$ ipython --no-banner

In [1]: import numpy as np

In [2]: np.set_printoptions(precision=2, suppress=True, linewidth=120)

In [3]: other = np.array([[5, -1, 2, 5, 3],
   ...:     [-3, 2, -1, 3, 5],
   ...:     [-5, 2, 4, 3, 1],
   ...:     [1, 0, 4, -4, 2],
   ...:     [0, 2, 2, -1, 2]])

In [4]: feats = np.tril(other)

In [5]: print(feats)
[[ 5  0  0  0  0]
 [-3  2  0  0  0]
 [-5  2  4  0  0]
 [ 1  0  4 -4  0]
 [ 0  2  2 -1  2]]

In [6]: other = np.array([[-1, 3, -3], [3, 1, 2]])

In [7]: basis = np.kron(other, feats)

In [8]: print(np.linalg.matrix_rank(basis))
10

In [9]: print(basis.shape)
(10, 15)

In [10]: other = np.array([[-1, 1, -1], [1, 0, -1], [2, 2, 0], [-2, 2, 1], [0, 2, -2]])

In [11]: print(np.einsum("ij->j", feats))
[-2  6 10 -5  2]

In [12]: print(np.linalg.matrix_rank(np.vstack([feats, other.T])))
5

In [13]: other @ feats
---------------------------------------------------------------------------
ValueError                                Traceback (most recent call last)
Cell In[13], line 1
----> 1 other @ feats

ValueError: matmul: Input operand 1 has a mismatch in its core dimension 0, with gufunc signature (n?,k),(k,m?)->(n?,m?) (size 5 is different from 3)

In [14]: print(feats @ other)
[[-5  5 -5]
 [ 5 -3  1]
 [15  3  3]
 [15  1 -5]
 [ 8  6 -7]]

In [15]: print(np.vstack([feats, other.T]).shape)
(8, 5)

In [16]: print(np.linalg.matrix_rank(feats @ other))
3

In [17]: r0 = np.array([3, -4, -3, -5, 4])

In [18]: other = feats + np.outer(r0, np.eye(5)[0])

In [19]: print(np.linalg.matrix_rank(other - feats))
1

In [20]: print(np.linalg.matrix_rank(np.linalg.inv(other) - np.linalg.inv(feats), tol=1e-8))
1

In [21]: print(round(float(np.linalg.det(other) / np.linalg.det(feats)), 2), round(float(1 + np.linalg.solve(feats, r0)[0]), 2))
1.6 1.6

In [22]: print(other)
[[ 8.  0.  0.  0.  0.]
 [-7.  2.  0.  0.  0.]
 [-8.  2.  4.  0.  0.]
 [-4.  0.  4. -4.  0.]
 [ 4.  2.  2. -1.  2.]]

In [23]: T = np.stack([other, 5 * other, other[::-1]])

In [24]: print(T.shape)
(3, 5, 5)

In [25]: print(np.linalg.norm(T, axis=(1, 2)))
[16.67 83.37 16.67]

In [26]: print(T.sum(axis=0))
[[ 52.   2.   2.  -1.   2.]
 [-46.  12.   4.  -4.   0.]
 [-56.  14.  28.   0.   0.]
 [-31.   2.  24. -24.   0.]
 [ 32.  12.  12.  -6.  12.]]

In [27]: print((T @ other.T).shape)
(3, 5, 5)

In [28]: w, V = np.linalg.eig(feats)

In [29]: print(np.sort(np.linalg.eigvals(np.linalg.inv(feats))))
[-0.25  0.2   0.25  0.5   0.5 ]

In [30]: print(np.sort(np.linalg.eigvals(feats @ feats)))
[ 4.  4. 16. 16. 25.]

In [31]: print(w)
[ 2. -4.  4.  2.  5.]

In [32]: print(np.prod(w))
-320.0

In [33]: W0 = np.loadtxt("arr.csv", delimiter=",")

In [34]: print(W0)
[[  1.  -3.  -2.   2.  -2.  -1.   1.  -3.   2.   2.  -2.   3.  -1.]
 [  1.  -3.  -2.   2.  -2.  -1.   1.  -3.   2.   2.  -2.   3.  -1.]
 [  3.  -9.  -6.   6.  -6.  -3.   3.  -9.   6.   6.  -6.   9.  -3.]
 [  2.  -6.  -4.   4.  -4.  -2.   2.  -6.   4.   4.  -4.   6.  -2.]
 [  0.   0.   0.   0.   0.   0.   0.   0.   0.   0.   0.   0.   0.]
 [  3.  -9.  -6.   6.  -6.  -3.   3.  -9.   6.   6.  -6.   9.  -3.]
 [  1.  -3.  -2.   2.  -2.  -1.   1.  -3.   2.   2.  -2.   3.  -1.]
 [  3.  -9.  -6.   6.  -6.  -3.   3.  -9.   6.   6.  -6.   9.  -3.]
 [  1.  -3.  -2.   2.  -2.  -1.   1.  -3.   2.   2.  -2.   3.  -1.]
 [  5. -15. -10.  10. -10.  -5.   5. -15.  10.  10. -10.  15.  -5.]
 [  0.   0.   0.   0.   0.   0.   0.   0.   0.   0.   0.   0.   0.]
 [  0.   0.   0.   0.   0.   0.   0.   0.   0.   0.   0.   0.   0.]
 [  1.  -3.  -2.   2.  -2.  -1.   1.  -3.   2.   2.  -2.   3.  -1.]
 [  2.  -6.  -4.   4.  -4.  -2.   2.  -6.   4.   4.  -4.   6.  -2.]
 [  3.  -9.  -6.   6.  -6.  -3.   3.  -9.   6.   6.  -6.   9.  -3.]]

In [35]: left, s, vt = np.linalg.svd(W0)

In [36]: V = vt[:(s > 1e-8).sum()]

In [37]: rng = np.random.default_rng(652)

In [38]: x0 = W0[13] + 3 * W0[11] + rng.integers(2) * np.eye(13)[9]

In [39]: print(x0)
[ 2. -6. -4.  4. -4. -2.  2. -6.  4.  5. -4.  6. -2.]

In [40]: print(np.linalg.matrix_rank(np.vstack([W0, x0])))
2

In [41]: print(np.allclose(V.T @ V @ x0, x0))
False
